$ python3 -q
>>> import numpy as np
>>> from numpy import linalg as LA
>>> np.set_printoptions(precision=2, suppress=True, linewidth=120)
>>> tidy = lambda a: np.round(a, 2) + 0
>>> W0 = np.loadtxt("mat.csv", delimiter=",")
>>> print(W0)
[[-0.57  2.91 -3.64 -2.77 -4.54  0.61 -2.05  1.46]
 [-0.48  0.21 -4.11 -3.81 -0.22  2.15  0.57 -4.5 ]
 [ 0.94  2.23 -3.03 -1.85 -6.25 -0.04 -0.58  0.18]
 [-2.71  0.05 -5.4  -5.69  4.42  3.84 -0.3  -5.37]
 [-2.3   0.86 -6.08 -5.94  2.15  3.58 -0.63 -4.79]
 [ 0.32  2.39 -3.63 -2.45 -5.46  0.43 -1.1  -0.03]
 [-0.17  0.95 -1.17 -0.9  -1.56  0.14 -0.79  0.65]
 [ 0.04  0.58 -1.79 -1.43 -1.55  0.56  0.   -1.11]
 [-0.81 -0.03 -1.87 -2.    1.47  1.36 -0.1  -1.82]
 [-2.15 -0.14 -4.77 -4.96  3.69  3.39  0.06 -5.27]
 [ 0.84  2.23 -3.04 -1.83 -6.2  -0.05 -0.45  0.14]
 [-1.08  0.97 -3.09 -2.91  0.01  1.47 -0.79 -1.28]
 [-0.83  1.2  -1.79 -1.61 -0.68  0.69 -1.26  0.38]
 [-1.31  1.96 -4.17 -3.7  -1.5   1.7  -1.5  -0.71]
 [-0.3  -0.2  -1.28 -1.22  0.69  0.84  0.22 -1.62]
 [-0.62  1.22 -5.48 -4.69 -1.69  2.23 -0.08 -3.96]
 [ 0.5   1.36 -2.31 -1.56 -3.93  0.22 -0.25 -0.49]
 [-0.38  1.97 -6.03 -4.88 -4.04  1.95 -0.4  -3.42]
 [ 0.24  1.16 -3.54 -2.79 -3.16  0.97  0.   -2.27]
 [ 0.57  2.53 -2.35 -1.43 -6.14 -0.37 -1.31  1.65]
 [-1.34  0.89 -4.1  -3.96  0.7   2.31 -0.58 -3.01]
 [-0.35  1.93 -5.98 -4.87 -3.97  2.03 -0.39 -3.33]
 [-1.22  1.44 -5.97 -5.45 -0.88  2.79 -0.37 -4.08]
 [-2.33  0.74 -5.96 -5.87  2.18  3.66 -0.6  -4.71]
 [-1.    0.45 -4.77 -4.54  0.58  2.64  0.15 -4.64]
 [-2.05  0.36 -2.99 -3.28  3.11  2.3  -0.9  -2.03]
 [ 0.04  0.62 -1.79 -1.41 -1.65  0.49 -0.01 -1.18]
 [-0.82  0.03 -1.82 -1.99  1.37  1.28  0.02 -1.83]
 [-1.77  0.   -3.67 -3.84  2.91  2.62 -0.25 -3.51]
 [-0.28  2.62 -4.17 -3.19 -4.64  0.94 -1.42 -0.19]
 [-1.4   0.18 -2.44 -2.62  2.29  1.81 -0.56 -1.94]
 [ 0.32  1.83 -5.47 -4.11 -4.7   1.46 -0.01 -3.36]
 [ 0.9   2.1  -2.99 -1.86 -6.21 -0.11 -0.58  0.07]
 [-2.04  1.03 -4.77 -4.68  1.5   2.75 -0.89 -3.09]
 [ 0.77  1.6  -1.2  -0.35 -4.57 -0.52 -0.66  1.19]
 [-2.01  1.03 -4.82 -4.66  1.55  2.76 -0.9  -3.16]
 [-0.54  2.05 -2.35 -1.76 -2.99  0.4  -1.39  1.1 ]]
>>> hat = W0 @ LA.solve(W0.T @ W0, W0.T)
>>> print(tidy(np.diag(hat)))
[0.25 0.28 0.22 0.19 0.12 0.25 0.17 0.06 0.15 0.18 0.35 0.19 0.23 0.14 0.13 0.29 0.09 0.31 0.16 0.36 0.29 0.22 0.33
 0.37 0.26 0.13 0.14 0.16 0.16 0.21 0.16 0.42 0.23 0.15 0.22 0.17 0.28]
>>> print(tidy(LA.eigvalsh(hat)))
[0. 0. 0. 0. 0. 0. 0. 0. 0. 0. 0. 0. 0. 0. 0. 0. 0. 0. 0. 0. 0. 0. 0. 0. 0. 0. 0. 0. 0. 1. 1. 1. 1. 1. 1. 1. 1.]
>>> B = W0 / LA.norm(W0, axis=1, keepdims=True)
>>> cov = B @ B.T
>>> print(tidy(LA.norm(B, axis=1)))
[1. 1. 1. 1. 1. 1. 1. 1. 1. 1. 1. 1. 1. 1. 1. 1. 1. 1. 1. 1. 1. 1. 1. 1. 1. 1. 1. 1. 1. 1. 1. 1. 1. 1. 1. 1. 1.]
>>> Xc = W0 - W0.mean(axis=0)
>>> Uu, sigma, VT = LA.svd(Xc, full_matrices=False)
>>> print(tidy(VT[0] * np.sign(VT[0, np.abs(VT[0]).argmax()])))
[-0.23 -0.16 -0.2  -0.29  0.71  0.29  0.05 -0.45]
>>> print(np.abs(Uu[:, 0]).argmax())
3
>>> print(np.searchsorted(np.cumsum(sigma ** 2) / (sigma ** 2).sum(), 0.9) + 1)
2
>>> print(tidy((sigma ** 2).sum() ** 2 / (sigma ** 4).sum()))
1.71
>>> print(tidy(Xc.mean(axis=0)))
[0. 0. 0. 0. 0. 0. 0. 0.]
>>> print((np.sign(Uu[:, 0]) == np.sign(Uu[0, 0])).astype(int))
[1 0 1 0 0 1 1 1 0 0 1 0 1 1 0 0 1 1 1 1 0 1 0 0 0 0 1 0 0 1 0 1 1 0 1 0 1]
>>> feats = np.array([[1, -1, 1, -1], [1, 0, 0, 0], [1, 1, 1, 1], [1, 2, 4, 8]])
>>> q = feats.astype(float).copy()
>>> for j in range(4):
...     q[:, j] -= q[:, :j] @ (q[:, :j].T @ q[:, j])
...     q[:, j] /= LA.norm(q[:, j])
... 
>>> print(tidy(q.T @ feats))
[[2.   1.   3.   4.  ]
 [0.   2.24 2.24 6.26]
 [0.   0.   2.   3.  ]
 [0.   0.   0.   1.34]]
>>> rng = np.random.default_rng(880273)
>>> z = rng.permutation(4)
>>> B = feats[:, z] * rng.choice([-1, 1], 4)
>>> print(B)
[[-1  1 -1 -1]
 [ 0  0 -1  0]
 [-1 -1 -1  1]
 [-4 -8 -1  2]]
>>> Uu, _, VT = LA.svd(feats.T @ B)
>>> print(z)
[2 3 0 1]
>>> B = LA.inv(feats)
>>> print(tidy(LA.slogdet(feats)[0]))
1.0
>>> print(tidy(LA.det(feats) * B))
[[  0.  12.   0.   0.]
 [ -4.  -6.  12.  -2.]
 [  6. -12.   6.   0.]
 [ -2.   6.  -6.   2.]]
>>> print(tidy(LA.cond(feats)))
17.32
>>> print(tidy(feats @ B))
[[1. 0. 0. 0.]
 [0. 1. 0. 0.]
 [0. 0. 1. 0.]
 [0. 0. 0. 1.]]
>>> m1 = np.diag(20 * np.array([1, 2, 1, -2, 1, -2, 0, 2, 0])) + np.array([[1, 8, -1, -5, 2, -7, -9, 4, -4],
...     [9, 1, 8, 9, 8, -5, -5, -6, 4],
...     [1, -4, 7, 5, 8, 3, 8, -6, -9],
...     [4, -3, -2, 4, -2, 4, -4, -7, 1],
...     [4, 7, -3, -6, 2, -5, 4, -9, 8],
...     [-1, 5, 9, -8, 9, 8, -8, -2, -2],
...     [-1, -5, 1, -7, 9, -8, 1, -3, 6],
...     [8, -9, -7, -3, -3, -9, -9, -3, -5],
...     [0, 5, -9, 1, -6, 9, 5, 5, 8]])
>>> print(m1)
[[ 21   8  -1  -5   2  -7  -9   4  -4]
 [  9  41   8   9   8  -5  -5  -6   4]
 [  1  -4  27   5   8   3   8  -6  -9]
 [  4  -3  -2 -36  -2   4  -4  -7   1]
 [  4   7  -3  -6  22  -5   4  -9   8]
 [ -1   5   9  -8   9 -32  -8  -2  -2]
 [ -1  -5   1  -7   9  -8   1  -3   6]
 [  8  -9  -7  -3  -3  -9  -9  37  -5]
 [  0   5  -9   1  -6   9   5   5   8]]
>>> q, r_ = LA.qr(m1)
>>> print(np.trace(q @ q.T))
9.0
>>> print(tidy(q.T @ q))
[[1. 0. 0. 0. 0. 0. 0. 0. 0.]
 [0. 1. 0. 0. 0. 0. 0. 0. 0.]
 [0. 0. 1. 0. 0. 0. 0. 0. 0.]
 [0. 0. 0. 1. 0. 0. 0. 0. 0.]
 [0. 0. 0. 0. 1. 0. 0. 0. 0.]
 [0. 0. 0. 0. 0. 1. 0. 0. 0.]
 [0. 0. 0. 0. 0. 0. 1. 0. 0.]
 [0. 0. 0. 0. 0. 0. 0. 1. 0.]
 [0. 0. 0. 0. 0. 0. 0. 0. 1.]]
>>> print(tidy(q @ r_))
[[ 21.   8.  -1.  -5.   2.  -7.  -9.   4.  -4.]
 [  9.  41.   8.   9.   8.  -5.  -5.  -6.   4.]
 [  1.  -4.  27.   5.   8.   3.   8.  -6.  -9.]
 [  4.  -3.  -2. -36.  -2.   4.  -4.  -7.   1.]
 [  4.   7.  -3.  -6.  22.  -5.   4.  -9.   8.]
 [ -1.   5.   9.  -8.   9. -32.  -8.  -2.  -2.]
 [ -1.  -5.   1.  -7.   9.  -8.   1.  -3.   6.]
 [  8.  -9.  -7.  -3.  -3.  -9.  -9.  37.  -5.]
 [  0.   5.  -9.   1.  -6.   9.   5.   5.   8.]]
>>> print(tidy(q))
[[-0.84  0.2  -0.02  0.12  0.05 -0.05 -0.21  0.43 -0.04]
 [-0.36 -0.85 -0.08 -0.01  0.11  0.01  0.22 -0.23 -0.17]
 [-0.04  0.12 -0.89  0.08  0.    0.29 -0.19 -0.25  0.05]
 [-0.16  0.15  0.03 -0.9   0.27  0.23  0.1  -0.09  0.04]
 [-0.16 -0.1   0.11 -0.15 -0.86  0.28 -0.03 -0.08  0.33]
 [ 0.04 -0.14 -0.26 -0.32 -0.15 -0.82 -0.27  0.03  0.21]
 [ 0.04  0.11 -0.05 -0.17 -0.36 -0.07 -0.1  -0.02 -0.9 ]
 [-0.32  0.38  0.14  0.15 -0.02 -0.29  0.25 -0.75  0.01]
 [ 0.   -0.12  0.31  0.02  0.15  0.15 -0.85 -0.35 -0.01]]
